In [1]: import numpy as np

In [2]: from numpy import linalg as LA

In [3]: np.set_printoptions(suppress=True, linewidth=160)

In [4]: rd = lambda a: np.round(a, 3) + 0

In [5]: m1 = np.loadtxt("data.csv", delimiter=",")

In [6]: m1
Out[6]: 
array([[ 1.5  ,  1.6  , -2.853, -1.1  , -0.8  ,  0.   ,  1.1  ,  0.4  , -0.2  ,  0.3  , -0.7  ,  0.1  ],
       [ 0.5  ,  1.9  , -1.118, -0.1  ,  0.   , -1.   ,  0.4  ,  0.3  , -1.3  , -2.4  ,  0.3  , -0.6  ],
       [-1.   , -0.3  ,  0.659,  0.2  ,  0.6  , -0.5  , -0.1  ,  0.4  ,  1.4  ,  0.1  ,  0.6  ,  0.6  ],
       [-1.   , -0.3  ,  3.147, -1.9  , -0.4  , -1.1  , -1.   ,  1.3  ,  0.7  , -0.6  ,  1.3  ,  1.1  ],
       [ 0.5  ,  3.4  ,  2.568,  0.9  ,  0.2  ,  0.6  , -0.9  , -1.   , -0.5  ,  0.6  ,  0.5  , -0.5  ],
       [ 0.   ,  0.1  , -4.188,  0.3  , -0.6  , -0.3  ,  1.4  ,  0.6  ,  0.5  ,  0.9  , -0.5  , -0.6  ],
       [-0.4  ,  1.   , -4.02 ,  0.3  ,  0.5  ,  1.   ,  1.4  , -0.3  ,  0.   ,  0.3  , -1.1  , -0.4  ],
       [-2.1  ,  1.   ,  1.766, -0.5  ,  0.2  , -0.5  , -0.7  ,  0.1  , -1.4  ,  0.5  , -0.9  ,  0.2  ],
       [ 1.1  , -1.1  ,  2.456, -0.5  , -0.4  , -0.9  , -0.8  , -0.2  ,  0.6  , -0.3  , -0.9  ,  1.4  ],
       [ 0.7  ,  0.   ,  6.176, -0.1  , -1.7  , -0.1  , -2.2  , -1.3  ,  1.   ,  0.1  ,  0.4  , -1.5  ],
       [ 1.   ,  0.3  ,  1.583, -0.5  , -0.5  , -1.2  , -0.6  ,  0.4  ,  0.6  ,  1.   , -2.2  , -0.2  ],
       [-0.6  ,  0.3  ,  3.358, -1.4  ,  0.3  , -1.9  , -1.1  , -0.8  , -0.2  , -0.1  , -0.5  , -0.5  ],
       [ 0.8  , -0.6  ,  2.243,  0.   , -1.4  , -0.4  , -0.8  ,  0.   ,  1.1  ,  0.4  , -0.1  , -0.2  ],
       [-1.6  , -0.4  ,  2.76 , -0.4  , -0.2  ,  0.2  , -0.9  , -1.3  ,  0.1  ,  0.5  ,  0.   , -0.7  ],
       [ 1.7  ,  1.6  ,  0.387,  0.1  ,  0.8  ,  1.3  , -0.1  ,  0.5  ,  0.7  , -0.2  , -1.5  , -1.   ],
       [ 0.4  ,  0.6  , -1.167,  0.4  ,  0.8  ,  1.   ,  0.3  , -0.9  ,  0.3  ,  0.1  , -1.1  ,  0.1  ],
       [-0.7  ,  0.3  , -1.027,  0.1  , -0.8  ,  0.1  ,  0.2  ,  1.   ,  0.4  , -0.6  , -0.3  ,  0.4  ],
       [-1.   , -0.5  ,  2.794,  0.7  , -0.1  ,  1.2  , -1.   ,  1.2  ,  0.   ,  1.1  , -1.2  , -0.5  ],
       [ 0.8  ,  1.3  , -3.91 ,  0.   ,  0.7  , -0.1  ,  1.4  , -0.4  ,  0.1  ,  0.9  , -0.1  ,  1.7  ],
       [ 0.6  , -0.2  ,  1.773,  1.1  , -0.5  ,  1.1  , -0.8  ,  1.1  , -0.7  ,  0.4  , -0.8  ,  1.1  ],
       [-0.6  , -0.4  , -1.94 , -1.   , -1.5  ,  0.4  ,  0.6  , -1.   ,  0.   , -0.6  ,  1.3  ,  0.3  ],
       [ 1.7  ,  0.   ,  2.592,  0.4  ,  1.4  , -0.4  , -0.8  , -0.3  ,  0.4  , -0.1  ,  0.8  ,  0.3  ],
       [-0.2  ,  2.2  ,  4.292, -0.6  , -1.2  ,  1.4  , -1.3  ,  0.   , -0.8  , -0.8  , -0.1  , -2.1  ],
       [-2.9  ,  0.2  , -2.738,  1.1  ,  1.   , -0.6  ,  1.   , -1.3  ,  1.4  ,  1.2  ,  2.4  , -1.6  ],
       [ 0.6  ,  1.2  ,  1.355,  2.1  ,  0.8  ,  2.4  , -0.3  ,  0.4  ,  0.8  ,  0.3  , -0.2  ,  0.   ],
       [ 0.2  , -0.6  , -2.621, -0.6  ,  0.4  ,  1.   ,  0.9  , -0.7  , -0.2  , -0.7  ,  2.1  , -0.8  ],
       [ 1.2  ,  1.   ,  9.125, -0.9  ,  0.8  ,  1.   , -3.1  ,  0.2  , -0.6  , -0.6  , -0.4  ,  0.2  ],
       [ 0.1  , -0.4  ,  1.778,  2.   ,  1.3  ,  0.3  , -0.7  ,  3.2  , -0.4  , -1.5  ,  0.5  , -1.6  ],
       [-0.8  ,  1.   ,  1.692,  1.9  ,  0.3  ,  0.   , -0.5  ,  1.6  , -1.2  , -0.2  ,  0.4  ,  1.6  ],
       [-1.4  , -0.7  ,  4.13 ,  0.6  ,  0.5  , -0.1  , -1.5  ,  1.1  ,  1.3  , -0.5  ,  0.6  ,  1.1  ],
       [-0.3  ,  0.6  ,  1.344,  1.2  ,  0.3  ,  0.1  , -0.5  , -0.4  ,  1.2  , -1.   ,  0.   ,  0.9  ],
       [ 0.7  ,  1.   , -1.206, -1.8  , -0.2  , -2.1  ,  0.4  , -1.3  ,  0.3  ,  2.2  , -0.5  , -0.3  ],
       [-1.4  , -2.5  ,  3.16 ,  0.2  ,  1.1  ,  0.2  , -0.9  , -0.8  , -0.9  ,  0.9  , -0.4  , -1.2  ],
       [ 1.   ,  0.   ,  0.061,  0.8  ,  1.   ,  0.5  , -0.1  , -0.5  , -0.2  ,  0.9  , -1.9  ,  0.8  ],
       [-1.   ,  0.4  , -5.167, -1.4  , -0.9  ,  0.6  ,  1.7  ,  0.8  , -1.1  , -0.1  , -1.7  ,  1.5  ]])

In [7]: u = np.array([-2, -3, 2])

In [8]: rd(np.convolve(m1[24], u))
Out[8]: array([-1.2  , -4.2  , -5.11 , -5.865, -5.19 , -3.   , -5.   ,  4.9  , -3.4  , -2.2  ,  1.1  ,  1.2  , -0.4  ,  0.   ])

In [9]: rd(np.cross(m1[24, :3], m1[1, :3]))
Out[9]: array([-3.916,  1.348,  0.54 ])
